>>> import numpy as np
>>> import numpy.linalg as la
>>> np.set_printoptions(suppress=True, linewidth=100)
>>> F = np.loadtxt("arr.csv", delimiter=",")
>>> F
array([[-2., -3.,  0.,  0.,  2.,  1.,  1.],
       [ 3.,  0., -3.,  1.,  2., -1., -1.],
       [-3.,  1., -2.,  2., -1.,  1.,  0.],
       [-2.,  2., -2., -1.,  0.,  3.,  2.],
       [-2., -3., -1., -1.,  2.,  3., -3.],
       [-1., -2.,  1., -1., -1.,  1., -2.],
       [ 0.,  0., -2.,  0., -3., -1.,  0.]])
>>> def softmax(z):
...     e = np.exp(z - z.max(axis=-1, keepdims=True))
...     return e / e.sum(axis=-1, keepdims=True)
... 
>>> np.round(softmax(F).sum(axis=1), 2)
array([1., 1., 1., 1., 1., 1., 1.])
>>> np.round(softmax(F[0]), 2) + 0
array([0.01, 0.  , 0.07, 0.07, 0.49, 0.18, 0.18])
>>> S = F @ F.T / np.sqrt(7)
>>> np.round(softmax(S + np.triu(np.full(S.shape, -np.inf), 1)), 2) + 0
array([[1.  , 0.  , 0.  , 0.  , 0.  , 0.  , 0.  ],
       [0.  , 1.  , 0.  , 0.  , 0.  , 0.  , 0.  ],
       [0.  , 0.  , 1.  , 0.  , 0.  , 0.  , 0.  ],
       [0.  , 0.  , 0.01, 0.99, 0.  , 0.  , 0.  ],
       [0.  , 0.  , 0.  , 0.  , 1.  , 0.  , 0.  ],
       [0.02, 0.  , 0.  , 0.  , 0.67, 0.31, 0.  ],
       [0.  , 0.01, 0.05, 0.01, 0.  , 0.  , 0.94]])
>>> round(float(la.norm(F[1] - F[6])), 2)
6.08
>>> np.round(la.norm(F, axis=1), 2)
array([4.36, 5.  , 4.47, 5.1 , 6.08, 3.61, 3.74])
>>> F[1] @ F[6]
np.float64(1.0)
>>> round(la.norm(F[1], 1), 2), round(la.norm(F[1], np.inf), 2)
(np.float64(11.0), np.float64(3.0))
>>> round(float(la.norm(F) ** 2 / la.norm(F, 2) ** 2), 2)
2.69
>>> round(la.norm(F, 2), 2)
np.float64(7.56)
>>> Y = la.inv(F)
>>> np.round(la.cond(F), 2)
np.float64(31.24)
>>> np.allclose(Y, F.T)
False
>>> round(float(la.slogdet(F)[0]), 2)
-1.0
